% ipython --no-banner

In [1]: import numpy as np

In [2]: np.set_printoptions(suppress=True, linewidth=120)

In [3]: W0 = np.loadtxt("test15.csv", delimiter=",")

In [4]: print(W0)
[[ 2. -1.  0.  0.]
 [-1.  2.  0.  0.]
 [ 2. -1.  4. -2.]
 [-1.  2. -2.  4.]]

In [5]: r0 = np.array([5, 4, -4])

In [6]: print(np.correlate(W0[3], W0[0], "full"))
[ 0.  0.  1. -4.  6. -8.  8.]

In [7]: print(np.cross(W0[3, :3], W0[0, :3]))
[-2. -4. -3.]

In [8]: ev, evecs = np.linalg.eig(W0)

In [9]: print(np.round(W0 @ evecs[:, 0] - ev[0] * evecs[:, 0], 1) + 0)
[0. 0. 0. 0.]

In [10]: print(np.round(np.sort(np.linalg.eigvals(W0.T)), 1))
[1. 2. 3. 6.]

In [11]: print(np.round(np.sort(np.linalg.eigvals(W0 @ W0)), 1))
[ 1.  4.  9. 36.]

In [12]: theta = np.radians(162)

In [13]: r_ = np.eye(4)

In [14]: r_[1, 1] = r_[3, 3] = np.cos(theta)

In [15]: r_[1, 3], r_[3, 1] = -np.sin(theta), np.sin(theta)

In [16]: print(r_.round(1))
[[ 1.   0.   0.   0. ]
 [ 0.  -1.   0.  -0.3]
 [ 0.   0.   1.   0. ]
 [ 0.   0.3  0.  -1. ]]

In [17]: A2 = W0 @ r_.T

In [18]: print(np.allclose(np.linalg.norm(W0, axis=1), np.linalg.norm(A2, axis=1)))
True

In [19]: rng = np.random.default_rng(94281)

In [20]: labels = rng.permutation(4)

In [21]: A2 = r_[:, labels] * rng.choice([-1, 1], 4)

In [22]: print(A2.round(1))
[[ 0.  -0.  -1.   0. ]
 [ 0.   1.  -0.  -0.3]
 [ 1.  -0.  -0.   0. ]
 [ 0.  -0.3 -0.  -1. ]]

In [23]: Uu, _, vt = np.linalg.svd(r_.T @ A2)

In [24]: print(np.round(np.linalg.lstsq(r_, A2)[0], 1) + 0)
[[ 0.  0. -1.  0.]
 [ 0. -1.  0.  0.]
 [ 1.  0.  0.  0.]
 [ 0.  0.  0.  1.]]

In [25]: print(labels)
[2 1 0 3]

In [26]: print(np.round(Uu @ vt, 1) + 0)
[[ 0.  0. -1.  0.]
 [ 0. -1.  0.  0.]
 [ 1.  0.  0.  0.]
 [ 0.  0.  0.  1.]]

In [27]: mat = np.loadtxt("arr.csv", delimiter=",")

In [28]: print(mat)
[[1.  0.2 0.  0. ]
 [0.2 1.  0.2 0. ]
 [0.  0.2 1.  0.2]
 [0.  0.  0.2 1. ]]

In [29]: labels = rng.permutation(4)

In [30]: print(labels)
[0 2 1 3]

In [31]: A2 = mat[labels][:, labels]

In [32]: print(np.diag(A2))
[1. 1. 1. 1.]

In [33]: print(np.allclose(A2, mat))
False

In [34]: print(np.round(np.sort(np.abs(np.linalg.eigvals(A2))), 1))
[0.7 0.9 1.1 1.3]

In [35]: E = np.array([[2, 3, 4, 5], [6, 7, 8, 9]])

In [36]: A2 = np.array([[0, 0, 1], [5, 2, 1], [1, 4, 3], [0, 1, 4]])

In [37]: print(np.linalg.matrix_rank(E @ A2))
2

In [38]: print(np.einsum("ik,kj->ji", E, A2))
[[19 43]
 [27 55]
 [37 73]]

In [39]: A2 @ E
---------------------------------------------------------------------------
ValueError                                Traceback (most recent call last)
Cell In[39], line 1
----> 1 A2 @ E

ValueError: matmul: Input operand 1 has a mismatch in its core dimension 0, with gufunc signature (n?,k),(k,m?)->(n?,m?) (size 2 is different from 3)

In [40]: W1 = np.array([[-8, 3, -3, -8, 5, -7],
    ...:     [-3, -1, -4, -1, 4, 1],
    ...:     [4, -2, -3, -2, 7, -3],
    ...:     [0, 8, 1, -8, -2, -6]])

In [41]: c = np.array([-1, -2, 0, 2, 0, 2])

In [42]: hid = np.maximum(E @ W1 + c, 0)

In [43]: print((hid > 0).astype(int))
[[0 1 0 0 1 0]
 [0 1 0 0 1 0]]

In [44]: W2 = np.array([[-1, 1, -1],
    ...:     [-2, -3, 3],
    ...:     [1, 1, 2],
    ...:     [1, 3, 2],
    ...:     [0, -1, 2],
    ...:     [2, 2, 3]])

In [45]: print(W1 @ W2)
[[-23 -63 -16]
 [  2  -9   1]
 [-11 -12 -15]
 [-35 -57 -12]]

In [46]: print(hid @ W2)
[[ -66 -139  179]
 [-130 -291  387]]

In [47]: r0 = np.array([1, 2, 2, 3])

In [48]: A2 = mat + np.outer(r0, np.eye(4)[3])

In [49]: print(np.round(np.linalg.det(A2) / np.linalg.det(mat), 1), np.round(1 + np.linalg.solve(mat, r0)[3], 1))
3.8 3.8

In [50]: print(np.linalg.matrix_rank(A2 - mat))
1

In [51]: print(A2)
[[1.  0.2 0.  1. ]
 [0.2 1.  0.2 2. ]
 [0.  0.2 1.  2.2]
 [0.  0.  0.2 4. ]]

In [52]: A2 = np.array([[5, 0], [0, 0]])

In [53]: X = np.tile(A2, (2, 2))

In [54]: print(X)
[[5 0 5 0]
 [0 0 0 0]
 [5 0 5 0]
 [0 0 0 0]]

In [55]: print(round(np.linalg.norm(X[3] - X[0]), 1))
7.1

In [56]: print(np.round(np.linalg.norm(X, axis=0), 1))
[7.1 0.  7.1 0. ]

In [57]: print(round(np.linalg.norm(X, "nuc"), 1))
10.0

In [58]: print(np.round(np.linalg.norm(X, 1), 1), round(np.linalg.norm(X, np.inf), 1))
10.0 10.0

In [59]: print(X.reshape(-1, 2))
[[5 0]
 [5 0]
 [0 0]
 [0 0]
 [5 0]
 [5 0]
 [0 0]
 [0 0]]

In [60]: print(X.ravel(order="F"))
[5 0 5 0 0 0 0 0 5 0 5 0 0 0 0 0]

In [61]: print(X.reshape(2, -1))
[[5 0 5 0 0 0 0 0]
 [5 0 5 0 0 0 0 0]]

In [62]: T = X.reshape(4, 2, -1)

In [63]: print(T.sum(axis=1))
[[10  0]
 [ 0  0]
 [10  0]
 [ 0  0]]

In [64]: print(T[:, 0])
[[5 0]
 [0 0]
 [5 0]
 [0 0]]
